>>> import numpy as np
>>> np.set_printoptions(suppress=True, linewidth=100)
>>> A2 = np.array([[2, -2, 1, 1, -1, -3],
...     [-1, -2, 2, 1, -2, 1],
...     [1, -1, 1, 3, 1, 0],
...     [0, -1, 1, 2, -3, -1],
...     [-2, -3, 3, -3, 0, -3],
...     [-2, -2, 3, -2, 0, 2]])
>>> m1 = np.triu(A2, 1)
>>> print(m1)
[[ 0 -2  1  1 -1 -3]
 [ 0  0  2  1 -2  1]
 [ 0  0  0  3  1  0]
 [ 0  0  0  0 -3 -1]
 [ 0  0  0  0  0 -3]
 [ 0  0  0  0  0  0]]
>>> print(np.round(m1 @ np.linalg.pinv(m1) @ m1, 2) + 0)
[[ 0. -2.  1.  1. -1. -3.]
 [ 0.  0.  2.  1. -2.  1.]
 [ 0.  0.  0.  3.  1.  0.]
 [ 0.  0.  0.  0. -3. -1.]
 [ 0.  0.  0.  0.  0. -3.]
 [ 0.  0.  0.  0.  0.  0.]]
>>> left, sv, vt = np.linalg.svd(m1)
>>> V = vt[:(sv > 1e-8).sum()]
>>> rng = np.random.default_rng(68182)
>>> x = m1[0] + 3 * m1[3] + rng.integers(2) * np.eye(6)[0]
>>> print(x)
[  0.  -2.   1.   1. -10.  -6.]
>>> print(np.linalg.matrix_rank(np.vstack([m1, x])))
5
>>> print(np.round(V.T @ V, 2) + 0)
[[0. 0. 0. 0. 0. 0.]
 [0. 1. 0. 0. 0. 0.]
 [0. 0. 1. 0. 0. 0.]
 [0. 0. 0. 1. 0. 0.]
 [0. 0. 0. 0. 1. 0.]
 [0. 0. 0. 0. 0. 1.]]
>>> J = np.load("dump.npy")
>>> print(J)
[[ 0.  0. -1.]
 [ 0.  0.  0.]
 [-1.  0.  0.]]
>>> x = np.array([2, 1, 0])
>>> print(J @ np.eye(3)[2])
[-1.  0.  0.]
>>> print(J @ (2 * x))
[ 0.  0. -4.]
>>> print(J @ x)
[ 0.  0. -2.]
>>> print((J @ x).argmax())
0
>>> print(J @ np.ones(3))
[-1.  0. -1.]
>>> print(np.linalg.matrix_rank(J, rtol=0.1))
2
>>> print(np.argsort(-np.linalg.norm(J, axis=0).round(6), kind="stable")[:3])
[0 2 1]
>>> evals, V = np.linalg.eigh(J)
>>> print(np.round(np.linalg.eigvalsh(J + -2 * np.eye(3)), 2))
[-3. -2. -1.]
>>> print(np.round(np.linalg.eigvalsh(J @ J), 2))
[0. 1. 1.]
>>> print(evals.sum(), np.trace(J))
0.0 0.0
>>> A2 = np.array([[-8, -5], [4, -6], [0, 8], [5, -8], [-6, -9], [-3, -4], [-2, 2]])
>>> A = np.block([[np.zeros((7, 7)), A2], [A2.T, np.zeros((2, 2))]])
>>> print(A)
[[ 0.  0.  0.  0.  0.  0.  0. -8. -5.]
 [ 0.  0.  0.  0.  0.  0.  0.  4. -6.]
 [ 0.  0.  0.  0.  0.  0.  0.  0.  8.]
 [ 0.  0.  0.  0.  0.  0.  0.  5. -8.]
 [ 0.  0.  0.  0.  0.  0.  0. -6. -9.]
 [ 0.  0.  0.  0.  0.  0.  0. -3. -4.]
 [ 0.  0.  0.  0.  0.  0.  0. -2.  2.]
 [-8.  4.  0.  5. -6. -3. -2.  0.  0.]
 [-5. -6.  8. -8. -9. -4.  2.  0.  0.]]
>>> u, v = A[8], A[6]
>>> print(u @ v)
0.0
>>> pr = (u @ v) / (u @ u) * u
>>> print(np.round(np.linalg.norm(u + v) ** 2 + np.linalg.norm(u - v) ** 2, 2))
596.0
>>> print(np.linalg.matrix_rank(np.outer(u, v)))
1
>>> print(pr)
[-0. -0.  0. -0. -0. -0.  0.  0.  0.]
>>> labels = rng.permutation(9)
>>> print(labels)
[3 5 1 6 2 0 8 7 4]
>>> A2 = A[labels][:, labels]
>>> print(np.diag(A2))
[0. 0. 0. 0. 0. 0. 0. 0. 0.]
>>> print(np.allclose(A2, A))
False
>>> print(A2)
[[ 0.  0.  0.  0.  0.  0. -8.  5.  0.]
 [ 0.  0.  0.  0.  0.  0. -4. -3.  0.]
 [ 0.  0.  0.  0.  0.  0. -6.  4.  0.]
 [ 0.  0.  0.  0.  0.  0.  2. -2.  0.]
 [ 0.  0.  0.  0.  0.  0.  8.  0.  0.]
 [ 0.  0.  0.  0.  0.  0. -5. -8.  0.]
 [-8. -4. -6.  2.  8. -5.  0.  0. -9.]
 [ 5. -3.  4. -2.  0. -8.  0.  0. -6.]
 [ 0.  0.  0.  0.  0.  0. -9. -6.  0.]]
>>> print(np.round(np.linalg.det(A2), 2), round(float(np.linalg.det(A[labels])), 2))
0.0 0.0
>>> mat = np.load("m.npy")
>>> print(mat)
[[-1  1  3  2 -1  0  2 -1]
 [-1 -1  1  3  2 -1  0  2]
 [ 2 -1 -1  1  3  2 -1  0]
 [ 0  2 -1 -1  1  3  2 -1]
 [-1  0  2 -1 -1  1  3  2]
 [ 2 -1  0  2 -1 -1  1  3]
 [ 3  2 -1  0  2 -1 -1  1]
 [ 1  3  2 -1  0  2 -1 -1]]
>>> Q, V = np.linalg.qr(mat[:, :2])[0], np.linalg.qr(mat[:, 2:])[0]
>>> sv = np.linalg.svd(Q.T @ V, compute_uv=False)
>>> print((sv > 0.9).sum())
1
>>> print(np.round(np.linalg.norm(Q @ Q.T - V @ V.T, 2), 2))
1.0
>>> print((mat - mat.T) / 2)
[[ 0.   1.   0.5  1.   0.  -1.  -0.5 -1. ]
 [-1.   0.   1.   0.5  1.   0.  -1.  -0.5]
 [-0.5 -1.   0.   1.   0.5  1.   0.  -1. ]
 [-1.  -0.5 -1.   0.   1.   0.5  1.   0. ]
 [ 0.  -1.  -0.5 -1.   0.   1.   0.5  1. ]
 [ 1.   0.  -1.  -0.5 -1.   0.   1.   0.5]
 [ 0.5  1.   0.  -1.  -0.5 -1.   0.   1. ]
 [ 1.   0.5  1.   0.  -1.  -0.5 -1.   0. ]]
>>> print(np.allclose(mat @ mat.T, mat.T @ mat))
True
>>> print(np.linalg.matrix_power(mat, 2))
[[ 12   0 -13   4  19   6  -5   2]
 [  2  12   0 -13   4  19   6  -5]
 [ -5   2  12   0 -13   4  19   6]
 [  6  -5   2  12   0 -13   4  19]
 [ 19   6  -5   2  12   0 -13   4]
 [  4  19   6  -5   2  12   0 -13]
 [-13   4  19   6  -5   2  12   0]
 [  0 -13   4  19   6  -5   2  12]]
>>> print(np.round(np.sort(np.abs(np.linalg.eigvals(mat))), 2))
[1.   2.31 2.31 4.08 4.08 5.   7.   7.  ]
>>> print(round(np.linalg.det(mat), 2))
21805.0
>>> print(np.allclose(mat, mat.T))
False
>>> print((mat + mat.T) / 2)
[[-1.   0.   2.5  1.  -1.   1.   2.5  0. ]
 [ 0.  -1.   0.   2.5  1.  -1.   1.   2.5]
 [ 2.5  0.  -1.   0.   2.5  1.  -1.   1. ]
 [ 1.   2.5  0.  -1.   0.   2.5  1.  -1. ]
 [-1.   1.   2.5  0.  -1.   0.   2.5  1. ]
 [ 1.  -1.   1.   2.5  0.  -1.   0.   2.5]
 [ 2.5  1.  -1.   1.   2.5  0.  -1.   0. ]
 [ 0.   2.5  1.  -1.   1.   2.5  0.  -1. ]]
